In [1]: import numpy as np

In [2]: np.set_printoptions(precision=2, suppress=True, linewidth=120)

In [3]: tidy = lambda a: np.round(a, 2) + 0

In [4]: m1 = np.loadtxt("layer4.csv", delimiter=",")

In [5]: m1
Out[5]: 
array([[ 0.5,  0.4, -1.5,  0.3,  0. , -1.1,  0.9, -0.6,  0.2,  1.6,  0. ],
       [-0.2,  0.8,  3.3, -0.1, -1.2, -0.9, -0.1,  1.5, -0.3,  0.3, -0.2],
       [-0.5, -0.9,  0.2,  1. , -1.2, -0.7,  0.7, -0.3, -0.2, -1.2, -0.7],
       [ 0.3,  0.4, -1.2, -0.3, -1.3,  0.2, -1.1,  0.2, -0.3, -0.4, -0.4],
       [ 0.2, -0.7, -1. ,  1.3,  1.1, -0.4,  0.4,  0. ,  1.5, -0.1, -0.2],
       [ 0.4,  0.1,  0.8, -1.4,  0.1, -1.1,  0. ,  0.4,  0. ,  0.7, -0.9]])

In [6]: Uu, sig, VT = np.linalg.svd(m1, full_matrices=False)

In [7]: Uu.shape, sig.shape, VT.shape
Out[7]: ((6, 6), (6,), (6, 11))

In [8]: tidy(Uu.T @ m1 @ VT.T)
Out[8]: 
array([[4.7 , 0.  , 0.  , 0.  , 0.  , 0.  ],
       [0.  , 2.94, 0.  , 0.  , 0.  , 0.  ],
       [0.  , 0.  , 2.75, 0.  , 0.  , 0.  ],
       [0.  , 0.  , 0.  , 2.36, 0.  , 0.  ],
       [0.  , 0.  , 0.  , 0.  , 1.54, 0.  ],
       [0.  , 0.  , 0.  , 0.  , 0.  , 1.43]])

In [9]: J = np.loadtxt("a.csv", delimiter=",")

In [10]: J
Out[10]: 
array([[ 0.,  1.,  1.,  0.,  0., -2.,  2.,  1.,  2., -2., -1.],
       [ 0.,  0., -1.,  1.,  1.,  1., -1.,  2.,  2., -2.,  2.],
       [ 0.,  0.,  0., -2.,  0.,  2.,  1., -2., -1., -1.,  0.],
       [ 0.,  0.,  0.,  0.,  2.,  2.,  0., -2., -2., -2.,  2.],
       [ 0.,  0.,  0.,  0.,  0., -2.,  1.,  0., -2., -2.,  2.],
       [ 0.,  0.,  0.,  0.,  0.,  0.,  0.,  1., -2.,  0.,  0.],
       [ 0.,  0.,  0.,  0.,  0.,  0.,  0., -2.,  1., -1., -2.],
       [ 0.,  0.,  0.,  0.,  0.,  0.,  0.,  0., -1.,  1., -1.],
       [ 0.,  0.,  0.,  0.,  0.,  0.,  0.,  0.,  0.,  2., -1.],
       [ 0.,  0.,  0.,  0.,  0.,  0.,  0.,  0.,  0.,  0.,  0.],
       [ 0.,  0.,  0.,  0.,  0.,  0.,  0.,  0.,  0.,  0.,  0.]])

In [11]: Uu, sig, VT = np.linalg.svd(J)

In [12]: vecs = VT[:(sig > 1e-8).sum()]

In [13]: rng = np.random.default_rng(1125)

In [14]: x0 = J[10] + -1 * J[8] + rng.integers(2) * np.eye(11)[7]

In [15]: x0
Out[15]: array([ 0.,  0.,  0.,  0.,  0.,  0.,  0.,  1.,  0., -2.,  1.])

In [16]: np.allclose(vecs.T @ vecs @ x0, x0)
Out[16]: True

In [17]: tidy(vecs.T @ vecs)
Out[17]: 
array([[ 0.  ,  0.  ,  0.  ,  0.  ,  0.  ,  0.  ,  0.  ,  0.  ,  0.  ,  0.  ,  0.  ],
       [ 0.  ,  0.71,  0.  ,  0.29, -0.14,  0.14,  0.29,  0.  ,  0.  ,  0.  ,  0.  ],
       [ 0.  ,  0.  ,  1.  ,  0.  ,  0.  ,  0.  ,  0.  ,  0.  ,  0.  ,  0.  ,  0.  ],
       [ 0.  ,  0.29,  0.  ,  0.71,  0.14, -0.14, -0.29,  0.  ,  0.  ,  0.  ,  0.  ],
       [ 0.  , -0.14,  0.  ,  0.14,  0.93,  0.07,  0.14,  0.  ,  0.  ,  0.  ,  0.  ],
       [ 0.  ,  0.14,  0.  , -0.14,  0.07,  0.93, -0.14,  0.  ,  0.  ,  0.  ,  0.  ],
       [ 0.  ,  0.29,  0.  , -0.29,  0.14, -0.14,  0.71,  0.  ,  0.  ,  0.  ,  0.  ],
       [ 0.  ,  0.  ,  0.  ,  0.  ,  0.  ,  0.  ,  0.  ,  1.  ,  0.  ,  0.  ,  0.  ],
       [ 0.  ,  0.  ,  0.  ,  0.  ,  0.  ,  0.  ,  0.  ,  0.  ,  1.  ,  0.  ,  0.  ],
       [ 0.  ,  0.  ,  0.  ,  0.  ,  0.  ,  0.  ,  0.  ,  0.  ,  0.  ,  1.  ,  0.  ],
       [ 0.  ,  0.  ,  0.  ,  0.  ,  0.  ,  0.  ,  0.  ,  0.  ,  0.  ,  0.  ,  1.  ]])

In [18]: tidy(np.linalg.norm(x0 - vecs.T @ vecs @ x0))
Out[18]: np.float64(0.0)

In [19]: np.linalg.matrix_rank(np.vstack([J, x0]))
Out[19]: np.int64(9)

In [20]: tidy(np.diag(vecs.T @ vecs))
Out[20]: array([0.  , 0.71, 1.  , 0.71, 0.93, 0.93, 0.71, 1.  , 1.  , 1.  , 1.  ])

In [21]: Uu, sig, VT = np.linalg.svd(J, full_matrices=False)

In [22]: tidy(np.sqrt((sig ** 2).sum())), tidy(np.linalg.norm(J))
Out[22]: (np.float64(10.95), np.float64(10.95))

In [23]: (sig > 1e-8).sum()
Out[23]: np.int64(9)

In [24]: tidy(np.abs(VT[0]))
Out[24]: array([0.  , 0.05, 0.06, 0.11, 0.26, 0.38, 0.01, 0.35, 0.5 , 0.42, 0.48])

In [25]: tidy(sig / sig[0])
Out[25]: array([1.  , 0.89, 0.73, 0.68, 0.33, 0.26, 0.21, 0.08, 0.  , 0.  , 0.  ])

In [26]: tidy(Uu.T @ Uu)
Out[26]: 
array([[1., 0., 0., 0., 0., 0., 0., 0., 0., 0., 0.],
       [0., 1., 0., 0., 0., 0., 0., 0., 0., 0., 0.],
       [0., 0., 1., 0., 0., 0., 0., 0., 0., 0., 0.],
       [0., 0., 0., 1., 0., 0., 0., 0., 0., 0., 0.],
       [0., 0., 0., 0., 1., 0., 0., 0., 0., 0., 0.],
       [0., 0., 0., 0., 0., 1., 0., 0., 0., 0., 0.],
       [0., 0., 0., 0., 0., 0., 1., 0., 0., 0., 0.],
       [0., 0., 0., 0., 0., 0., 0., 1., 0., 0., 0.],
       [0., 0., 0., 0., 0., 0., 0., 0., 1., 0., 0.],
       [0., 0., 0., 0., 0., 0., 0., 0., 0., 1., 0.],
       [0., 0., 0., 0., 0., 0., 0., 0., 0., 0., 1.]])

In [27]: A2 = m1 + rng.integers(-2, 3, (6, 1)) @ rng.integers(-2, 3, (1, 11))

In [28]: tidy(A2)
Out[28]: 
array([[ 4.5,  4.4, -5.5,  2.3, -4. ,  2.9, -1.1, -4.6,  2.2,  1.6,  0. ],
       [ 1.8,  2.8,  1.3,  0.9, -3.2,  1.1, -1.1, -0.5,  0.7,  0.3, -0.2],
       [-2.5, -2.9,  2.2,  0. ,  0.8, -2.7,  1.7,  1.7, -1.2, -1.2, -0.7],
       [ 2.3,  2.4, -3.2,  0.7, -3.3,  2.2, -2.1, -1.8,  0.7, -0.4, -0.4],
       [ 2.2,  1.3, -3. ,  2.3, -0.9,  1.6, -0.6, -2. ,  2.5, -0.1, -0.2],
       [ 2.4,  2.1, -1.2, -0.4, -1.9,  0.9, -1. , -1.6,  1. ,  0.7, -0.9]])

In [29]: tidy(A2 - m1)
Out[29]: 
array([[ 4.,  4., -4.,  2., -4.,  4., -2., -4.,  2.,  0.,  0.],
       [ 2.,  2., -2.,  1., -2.,  2., -1., -2.,  1.,  0.,  0.],
       [-2., -2.,  2., -1.,  2., -2.,  1.,  2., -1.,  0.,  0.],
       [ 2.,  2., -2.,  1., -2.,  2., -1., -2.,  1.,  0.,  0.],
       [ 2.,  2., -2.,  1., -2.,  2., -1., -2.,  1.,  0.,  0.],
       [ 2.,  2., -2.,  1., -2.,  2., -1., -2.,  1.,  0.,  0.]])

In [30]: X = np.load("block17.npy")

In [31]: X
Out[31]: 
array([[ 0.,  0.,  3., -2.],
       [ 0.,  0.,  1.,  3.],
       [ 3.,  1.,  0.,  0.],
       [-2.,  3.,  0.,  0.]])

In [32]: proj = np.triu(np.array([[1, -3, 2, -1], [5, 0, 0, -4], [3, 1, 0, -5], [2, 4, -4, 3]]), 1) + np.eye(4)

In [33]: A2 = proj @ X @ np.linalg.inv(proj)

In [34]: tidy(np.linalg.det(A2))
Out[34]: np.float64(121.0)

In [35]: np.linalg.matrix_rank(A2)
Out[35]: np.int64(4)

In [36]: x0 = np.array([1, 2, 2, 1, 0, 1, 0, 2, 2, 2, 1])

In [37]: J @ np.eye(11)[1]
Out[37]: array([1., 0., 0., 0., 0., 0., 0., 0., 0., 0., 0.])

In [38]: J @ np.ones(11)
Out[38]: array([ 2.,  5., -3.,  0., -3., -1., -4., -1.,  1.,  0.,  0.])

In [39]: np.linalg.norm(J @ x0) <= np.linalg.norm(J, 2) * np.linalg.norm(x0) + 1e-9
Out[39]: np.True_

In [40]: (J @ x0).argmax()
Out[40]: np.int64(1)

In [41]: J @ (2 * x0)
Out[41]: array([  6.,  12., -16., -16., -16.,  -4., -12.,  -2.,   6.,   0.,   0.])

In [42]: np.sign((J @ x0).round(6))
Out[42]: array([ 1.,  1., -1., -1., -1., -1., -1., -1.,  1.,  0.,  0.])

In [43]: Uu, sig, VT = np.linalg.svd(X, full_matrices=False)

In [44]: Uu.shape, sig.shape, VT.shape
Out[44]: ((4, 4), (4,), (4, 4))

In [45]: tidy(np.cumsum(sig ** 2) / np.sum(sig ** 2))
Out[45]: array([0.32, 0.65, 0.82, 1.  ])

In [46]: np.allclose(Uu * sig @ VT, X)
Out[46]: True

In [47]: tidy(VT @ VT.T)
Out[47]: 
array([[1., 0., 0., 0.],
       [0., 1., 0., 0.],
       [0., 0., 1., 0.],
       [0., 0., 0., 1.]])

In [48]: tidy(Uu.T @ Uu)
Out[48]: 
array([[1., 0., 0., 0.],
       [0., 1., 0., 0.],
       [0., 0., 1., 0.],
       [0., 0., 0., 1.]])

In [49]: W = np.array([[5, 2, 2, 1, 2],
    ...:     [4, 5, 2, 3, 2],
    ...:     [2, 4, 5, 2, 2],
    ...:     [0, 0, 5, 4, 4],
    ...:     [4, 2, 5, 1, 4],
    ...:     [3, 4, 5, 4, 1],
    ...:     [4, 2, 2, 3, 0],
    ...:     [2, 3, 1, 3, 2],
    ...:     [0, 1, 1, 1, 1],
    ...:     [0, 5, 1, 4, 0],
    ...:     [2, 3, 0, 0, 4]])

In [50]: coef = np.array([-2, -2, 0, -1, -3])

In [51]: act = np.maximum(m1 @ W + coef, 0)

In [52]: tidy((act > 0).mean(axis=0))
Out[52]: array([0.17, 0.33, 0.33, 0.5 , 0.33])

In [53]: tidy(act)
Out[53]: 
array([[ 0. ,  0. ,  0. ,  2. ,  0. ],
       [ 1.5, 13.7,  8. ,  7.7,  0.6],
       [ 0. ,  0. ,  0. ,  0. ,  0. ],
       [ 0. ,  0. ,  0. ,  0. ,  0. ],
       [ 0. ,  0. ,  6.2,  2.1,  3.9],
       [ 0. ,  0.3,  0. ,  0. ,  0. ]])

In [54]: Z = np.array([[5, 8], [-3, 0], [-9, -9], [8, 4], [2, -3]])

In [55]: (act @ Z).round(6).argmax(axis=1)
Out[55]: array([0, 1, 0, 0, 0, 1])

In [56]: E = np.load("data.npy")

In [57]: E
Out[57]: 
array([[ 1,  3,  2,  3,  0,  3,  1,  3,  2,  0,  0],
       [ 1,  4,  3,  3,  0,  4,  3,  3,  2,  3,  3],
       [ 1,  4,  6,  6,  1,  5,  3,  6,  2,  6,  6],
       [ 3,  5,  7,  8,  2,  8,  3,  9,  4,  8,  8],
       [ 5,  7,  8, 10,  2, 10,  6, 10,  4,  8, 11],
       [ 7,  8,  8, 10,  2, 13,  7, 12,  6,  8, 12],
       [10,  9,  8, 13,  3, 15,  8, 13,  7, 11, 12],
       [12, 12,  9, 16,  6, 17,  8, 14,  9, 14, 14],
       [14, 13,  9, 19,  9, 17,  9, 15, 11, 16, 15],
       [15, 15, 10, 20, 12, 19, 10, 18, 12, 18, 17],
       [15, 17, 10, 22, 13, 19, 10, 20, 12, 18, 20],
       [15, 17, 12, 24, 13, 19, 12, 21, 12, 19, 20],
       [15, 19, 13, 25, 15, 20, 12, 21, 15, 21, 21],
       [16, 22, 15, 28, 18, 21, 12, 21, 16, 24, 22],
       [19, 25, 17, 31, 20, 21, 12, 23, 16, 26, 25],
       [20, 27, 20, 34, 20, 23, 13, 23, 17, 28, 28],
       [23, 30, 23, 34, 23, 24, 14, 24, 20, 31, 31],
       [26, 32, 25, 37, 25, 26, 16, 24, 23, 34, 32],
       [26, 34, 25, 40, 25, 29, 18, 24, 26, 36, 34],
       [28, 34, 28, 43, 26, 29, 20, 27, 28, 37, 37],
       [30, 35, 29, 43, 27, 31, 22, 29, 29, 40, 39],
       [30, 37, 31, 44, 27, 32, 22, 32, 31, 40, 40],
       [33, 37, 31, 46, 27, 35, 22, 34, 34, 43, 40],
       [34, 40, 34, 48, 30, 36, 25, 34, 36, 46, 42],
       [36, 42, 35, 50, 33, 38, 27, 35, 38, 49, 42],
       [38, 42, 36, 51, 36, 39, 30, 35, 38, 50, 42],
       [40, 44, 39, 54, 38, 40, 33, 35, 39, 53, 42],
       [42, 46, 39, 57, 39, 40, 36, 36, 40, 54, 43],
       [44, 46, 41, 59, 40, 43, 39, 37, 41, 54, 44],
       [45, 48, 44, 62, 40, 44, 40, 38, 44, 57, 46],
       [48, 50, 44, 65, 43, 45, 40, 41, 44, 59, 48],
       [48, 52, 45, 65, 44, 48, 42, 42, 45, 60, 49],
       [48, 55, 47, 68, 44, 50, 42, 45, 47, 61, 50],
       [49, 56, 48, 68, 46, 51, 42, 47, 47, 64, 50],
       [52, 58, 50, 68, 47, 51, 44, 49, 47, 64, 50],
       [54, 60, 53, 71, 49, 51, 47, 52, 48, 65, 53],
       [57, 61, 53, 74, 50, 51, 49, 55, 48, 65, 54],
       [60, 64, 53, 74, 50, 54, 50, 56, 51, 66, 54],
       [60, 67, 53, 75, 50, 56, 53, 59, 52, 67, 54],
       [61, 69, 55, 77, 52, 59, 56, 59, 55, 68, 57]])

In [58]: O, r_ = np.linalg.qr(E)

In [59]: np.allclose(r_.T @ r_, E.T @ E)
Out[59]: True

In [60]: O.shape, r_.shape
Out[60]: ((40, 11), (11, 11))
